>>> import numpy as np
>>> np.set_printoptions(precision=1, suppress=True, linewidth=120)
>>> mat = np.load("x.npy")
>>> mat
array([[5, 0, 0, 0, 0],
       [0, 0, 0, 0, 0],
       [0, 0, 2, 0, 0],
       [0, 0, 0, 2, 0],
       [0, 0, 0, 0, 2]])
>>> # 5 blocks once reordered
>>> np.abs(np.diag(np.linalg.qr(mat)[1])) > 1e-9
array([ True, False,  True,  True,  True])
>>> np.allclose(mat[:-1].T @ np.linalg.lstsq(mat[:-1].T, mat[-1])[0], mat[-1])
False
>>> mat @ np.linalg.pinv(mat) @ mat
array([[5., 0., 0., 0., 0.],
       [0., 0., 0., 0., 0.],
       [0., 0., 2., 0., 0.],
       [0., 0., 0., 2., 0.],
       [0., 0., 0., 0., 2.]])
>>> np.unique(mat.round(6), axis=0).shape
(5, 5)
>>> t = np.radians(120)
>>> r_ = np.eye(5)
>>> r_[2, 2] = r_[1, 1] = np.cos(t)
>>> r_[2, 1], r_[1, 2] = -np.sin(t), np.sin(t)
>>> r_
array([[ 1. ,  0. ,  0. ,  0. ,  0. ],
       [ 0. , -0.5,  0.9,  0. ,  0. ],
       [ 0. , -0.9, -0.5,  0. ,  0. ],
       [ 0. ,  0. ,  0. ,  1. ,  0. ],
       [ 0. ,  0. ,  0. ,  0. ,  1. ]])
>>> A2 = mat @ r_.T
>>> np.linalg.svd(mat, compute_uv=False), np.linalg.svd(A2, compute_uv=False)
(array([5., 2., 2., 2., 0.]), array([5., 2., 2., 2., 0.]))
>>> A2
array([[ 5. ,  0. ,  0. ,  0. ,  0. ],
       [ 0. ,  0. ,  0. ,  0. ,  0. ],
       [ 0. ,  1.7, -1. ,  0. ,  0. ],
       [ 0. ,  0. ,  0. ,  2. ,  0. ],
       [ 0. ,  0. ,  0. ,  0. ,  2. ]])
>>> round(np.linalg.det(r_), 1), np.round(np.trace(r_), 1)
(np.float64(1.0), np.float64(2.0))
>>> [int(np.linalg.matrix_rank(np.linalg.matrix_power(mat, p))) for p in range(1, 6)]
[4, 4, 4, 4, 4]
>>> mat @ mat
array([[25,  0,  0,  0,  0],
       [ 0,  0,  0,  0,  0],
       [ 0,  0,  4,  0,  0],
       [ 0,  0,  0,  4,  0],
       [ 0,  0,  0,  0,  4]])
